$ python -q
>>> import numpy as np
>>> np.set_printoptions(precision=3, suppress=True, linewidth=160, floatmode="fixed")
>>> M = np.load("mat.npy")
>>> M
array([[0.105, 0.158, 0.158, 0.105, 0.158, 0.105, 0.105, 0.053, 0.053],
       [0.100, 0.100, 0.200, 0.000, 0.300, 0.100, 0.000, 0.100, 0.100],
       [0.167, 0.250, 0.167, 0.167, 0.083, 0.083, 0.083, 0.000, 0.000],
       [0.188, 0.188, 0.062, 0.125, 0.000, 0.062, 0.062, 0.125, 0.188],
       [0.176, 0.059, 0.176, 0.059, 0.118, 0.118, 0.118, 0.176, 0.000],
       [0.143, 0.143, 0.214, 0.000, 0.143, 0.071, 0.000, 0.071, 0.214],
       [0.000, 0.133, 0.067, 0.133, 0.067, 0.000, 0.267, 0.200, 0.133],
       [0.143, 0.000, 0.071, 0.214, 0.000, 0.000, 0.214, 0.214, 0.143],
       [0.158, 0.053, 0.053, 0.158, 0.158, 0.053, 0.105, 0.053, 0.211]])
>>> x0 = np.array([8, 0, 2, 2, 6, 0, 3, 5, 3])
>>> y = M @ x0
>>> print(y)
[3.053 3.800 2.750 3.250 3.824 3.429 3.000 3.857 3.842]
>>> np.round(np.linalg.solve(M.T, M[6]), 3) + 0
array([0.000, 0.000, 0.000, 0.000, 0.000, 0.000, 1.000, 0.000, 0.000])
>>> np.round(np.linalg.solve(M, 2 * y), 3) + 0
array([16.000,  0.000,  4.000,  4.000, 12.000,  0.000,  6.000, 10.000,  6.000])
>>> np.round(np.linalg.solve(M, y + M[:, 5]), 3) + 0
array([8.000, 0.000, 2.000, 2.000, 6.000, 1.000, 3.000, 5.000, 3.000])
>>> np.round(np.linalg.solve(M, y), 3) + 0
array([8.000, 0.000, 2.000, 2.000, 6.000, 0.000, 3.000, 5.000, 3.000])
>>> Q, r_ = np.linalg.qr(M)
>>> print(np.allclose(r_.T @ r_, M.T @ M))
True
>>> print(np.round(Q @ r_, 3) + 0)
[[0.105 0.158 0.158 0.105 0.158 0.105 0.105 0.053 0.053]
 [0.100 0.100 0.200 0.000 0.300 0.100 0.000 0.100 0.100]
 [0.167 0.250 0.167 0.167 0.083 0.083 0.083 0.000 0.000]
 [0.188 0.188 0.063 0.125 0.000 0.063 0.062 0.125 0.188]
 [0.176 0.059 0.176 0.059 0.118 0.118 0.118 0.176 0.000]
 [0.143 0.143 0.214 0.000 0.143 0.071 0.000 0.071 0.214]
 [0.000 0.133 0.067 0.133 0.067 0.000 0.267 0.200 0.133]
 [0.143 0.000 0.071 0.214 0.000 0.000 0.214 0.214 0.143]
 [0.158 0.053 0.053 0.158 0.158 0.053 0.105 0.053 0.211]]
>>> Q.shape, r_.shape
((9, 9), (9, 9))
